% python3 -q
>>> import numpy as np
>>> np.set_printoptions(precision=4, suppress=True, linewidth=140, legacy="1.25")
>>> rnd = lambda a: np.round(a, 4) + 0
>>> arr = np.array([[1.0, 0.2], [0.2, 1.0]])
>>> # symmetric
>>> low = np.linalg.cholesky(arr)
>>> print(np.diag(low) ** 2)
[1.   0.96]
>>> print(rnd(low @ low.T))
[[1.  0.2]
 [0.2 1. ]]
>>> evals, evecs = np.linalg.eig(arr)
>>> print(rnd(arr @ evecs[:, 0] - evals[0] * evecs[:, 0]))
[0. 0.]
>>> print(rnd(np.sort(np.linalg.eigvals(arr.T))))
[0.8 1.2]
>>> print(rnd(evals))
[1.2 0.8]
>>> print(rnd(np.prod(evals)))
0.96
>>> evals, evecs = np.linalg.eigh(arr)
>>> print(rnd(evecs.T @ arr @ evecs))
[[0.8 0. ]
 [0.  1.2]]
>>> print((evals > 1e-8).sum(), (evals < -1e-8).sum())
2 0
>>> print(rnd(evecs @ np.diag(evals) @ evecs.T))
[[1.  0.2]
 [0.2 1. ]]
>>> print(rnd(evecs.T @ evecs))
[[1. 0.]
 [0. 1.]]
>>> print(np.unique(evals.round(6) + 0, return_counts=True)[1])
[1 1]
>>> print(evals)
[0.8 1.2]
>>> print(rnd(np.linalg.eigvalsh(arr + 3 * np.eye(2))))
[3.8 4.2]
>>> print(evals.sum(), np.trace(arr))
2.0 2.0
>>> m1 = np.loadtxt("block15.csv", delimiter=",")
>>> print(rnd(m1))
[[ 0.1437 -2.1233 -1.3585 -1.6203]
 [ 0.7824 -0.3362  1.5826  2.4021]
 [-0.9026  2.8399  0.1358 -0.3191]
 [-0.7385  0.1704 -1.6114 -2.4143]
 [ 0.9558 -2.7884  0.0314  0.557 ]
 [-1.0341  1.6265 -1.1462 -1.9929]
 [-0.2678 -1.2408 -1.6264 -2.178 ]
 [-0.9359  1.012  -1.4054 -2.2638]
 [-0.976   1.2305 -1.3255 -2.1855]
 [ 0.099  -2.0408 -1.3982 -1.6942]
 [ 0.4545  0.7435  1.6706  2.3345]
 [-0.988   1.302  -1.2966 -2.1558]
 [ 0.3035  1.1508  1.6389  2.213 ]
 [ 0.6248  0.224   1.6578  2.4107]
 [ 1.0036 -1.4017  1.2538  2.1109]
 [ 0.9736 -2.7615  0.0949  0.646 ]
 [-0.109   2.0594  1.3896  1.678 ]
 [ 0.2913  1.1818  1.6348  2.2013]
 [-0.716   0.0887 -1.6236 -2.4173]
 [-0.9261  0.9623 -1.422  -2.2791]]
>>> # rank 2
>>> d = np.linalg.norm(m1[:, None] - m1[None], axis=-1)
>>> print(np.unravel_index(d.round(6).argmax(), d.shape))
(9, 16)
>>> print((d + 1e9 * np.eye(20)).round(6).argmin(axis=1))
[ 9 13  5 18 15 11  9 19 11  0 12  8 17 10  1  4 17 12  3  7]
>>> print(d[15].round(6).argsort(kind="stable")[:4])
[15  4 14  0]
>>> print(d.mean(axis=1).argmax())
15
>>> print(rnd(np.linalg.norm(m1, axis=1)))
[3. 3. 3. 3. 3. 3. 3. 3. 3. 3. 3. 3. 3. 3. 3. 3. 3. 3. 3. 3.]
>>> print(np.flatnonzero(d[15] < d.mean() / 2))
[ 4 15]
>>> print(d.shape)
(20, 20)
>>> print(np.linalg.matrix_rank(d ** 2))
3
>>> basis = m1[[15, 2]].astype(float)
>>> for _ in range(5):
...     labels = np.linalg.norm(m1[:, None] - basis, axis=-1).argmin(axis=1)
...     basis = np.array([m1[labels == j].mean(axis=0) for j in range(2)])
... 
>>> print(labels)
[1 0 1 1 0 1 1 1 1 1 0 1 0 0 0 0 0 0 1 1]
>>> print(np.abs(basis[1] - basis[0]).argmax())
3
>>> Ac = m1 - m1.mean(axis=0)
>>> evecs = np.linalg.svd(Ac)[2][:2]
>>> other = Ac - Ac @ evecs.T @ evecs
>>> print(rnd(np.cov(Ac @ evecs.T, rowvar=False)))
[[6.4209 0.    ]
 [0.     2.9426]]
>>> print(rnd((Ac @ evecs.T).std(axis=0)))
[2.4698 1.672 ]
>>> print(rnd(np.diag(evecs.T @ evecs)))
[0.1277 0.9116 0.3109 0.6498]
>>> Uu, sigma, VT = np.linalg.svd(m1)
>>> print(np.argmax(sigma[:-1] / (sigma[1:] + 1e-6)) + 1)
2
>>> other = Uu[:, :2] @ np.diag(sigma[:2]) @ VT[:2]
>>> print(np.linalg.matrix_rank(other))
2
>>> print(np.linalg.matrix_rank(m1, rtol=0.05))
2
>>> print(rnd(other))
[[ 0.1437 -2.1233 -1.3585 -1.6203]
 [ 0.7824 -0.3362  1.5826  2.4021]
 [-0.9026  2.8399  0.1358 -0.3191]
 [-0.7385  0.1704 -1.6114 -2.4143]
 [ 0.9558 -2.7884  0.0314  0.557 ]
 [-1.0341  1.6265 -1.1462 -1.9929]
 [-0.2678 -1.2408 -1.6264 -2.178 ]
 [-0.9359  1.012  -1.4054 -2.2638]
 [-0.976   1.2305 -1.3255 -2.1855]
 [ 0.099  -2.0408 -1.3982 -1.6942]
 [ 0.4545  0.7435  1.6706  2.3345]
 [-0.988   1.302  -1.2966 -2.1558]
 [ 0.3035  1.1508  1.6389  2.213 ]
 [ 0.6248  0.224   1.6578  2.4107]
 [ 1.0036 -1.4017  1.2538  2.1109]
 [ 0.9736 -2.7615  0.0949  0.646 ]
 [-0.109   2.0594  1.3896  1.678 ]
 [ 0.2913  1.1818  1.6348  2.2013]
 [-0.716   0.0887 -1.6236 -2.4173]
 [-0.9261  0.9623 -1.422  -2.2791]]
>>> print(rnd(np.linalg.norm(m1 - other, 2)), rnd(sigma[2]))
0.0 0.0
